>>> import numpy as np
>>> np.set_printoptions(suppress=True, linewidth=200)
>>> E = np.load("case1.npy")
>>> E
array([[0, 0, 1],
       [1, 0, 0],
       [0, 1, 0]])
>>> Y = np.linalg.inv(E)
>>> np.allclose(Y, E.T)
True
>>> (np.abs(Y) > 1e-9).astype(int)
array([[0, 1, 0],
       [0, 0, 1],
       [1, 0, 0]])
>>> round(float(np.linalg.slogdet(E)[0]), 3)
1.0
>>> np.round(np.linalg.det(E) * Y, 3)
array([[0., 1., 0.],
       [0., 0., 1.],
       [1., 0., 0.]])
>>> Y
array([[0., 1., 0.],
       [0., 0., 1.],
       [1., 0., 0.]])
>>> rng = np.random.default_rng(87992)
>>> lab = rng.permutation(3)
>>> lab
array([0, 2, 1])
>>> Y = E[lab][:, lab]
>>> np.diag(Y)
array([0, 0, 0])
>>> round(float(np.linalg.det(Y)), 3), round(float(np.linalg.det(E[lab])), 3)
(1.0, -1.0)
>>> np.trace(Y)
np.int64(0)
>>> Y
array([[0, 1, 0],
       [0, 0, 1],
       [1, 0, 0]])
>>> np.round(np.sort(np.abs(np.linalg.eigvals(Y))), 3)
array([1., 1., 1.])
>>> x0 = np.array([6, 3, 2])
>>> target = E @ x0
>>> target
array([2, 6, 3])
>>> np.round(np.linalg.solve(E, E[:, 2]), 3)
array([0., 0., 1.])
>>> np.round(np.linalg.solve(E.T, E[0]), 3)
array([1., 0., 0.])
>>> F = np.loadtxt("w.csv", delimiter=",")
>>> F.round(3)
array([[ 1.   ,  0.   ,  0.   ,  0.   ,  0.   ],
       [ 0.   , -0.5  ,  0.   ,  0.866,  0.   ],
       [ 0.   ,  0.   ,  1.   ,  0.   ,  0.   ],
       [ 0.   , -0.866,  0.   , -0.5  ,  0.   ],
       [ 0.   ,  0.   ,  0.   ,  0.   ,  1.   ]])
>>> lab = rng.permutation(5)
>>> Y = F[:, lab] * rng.choice([-1, 1], 5)
>>> Y.round(3)
array([[-0.   , -0.   ,  0.   , -1.   , -0.   ],
       [-0.   ,  0.5  ,  0.866, -0.   , -0.   ],
       [-1.   , -0.   ,  0.   , -0.   , -0.   ],
       [-0.   ,  0.866, -0.5  , -0.   , -0.   ],
       [-0.   , -0.   ,  0.   , -0.   , -1.   ]])
>>> U, _, VT = np.linalg.svd(F.T @ Y)
>>> np.round(U @ VT, 3) + 0
array([[ 0.,  0.,  0., -1.,  0.],
       [ 0., -1.,  0.,  0.,  0.],
       [-1.,  0.,  0.,  0.,  0.],
       [ 0.,  0.,  1.,  0.,  0.],
       [ 0.,  0.,  0.,  0., -1.]])
>>> np.round(np.linalg.lstsq(F, Y)[0], 3) + 0
array([[ 0.,  0.,  0., -1.,  0.],
       [ 0., -1.,  0.,  0.,  0.],
       [-1.,  0.,  0.,  0.,  0.],
       [ 0.,  0.,  1.,  0.,  0.],
       [ 0.,  0.,  0.,  0., -1.]])
>>> lab
array([2, 1, 3, 0, 4])
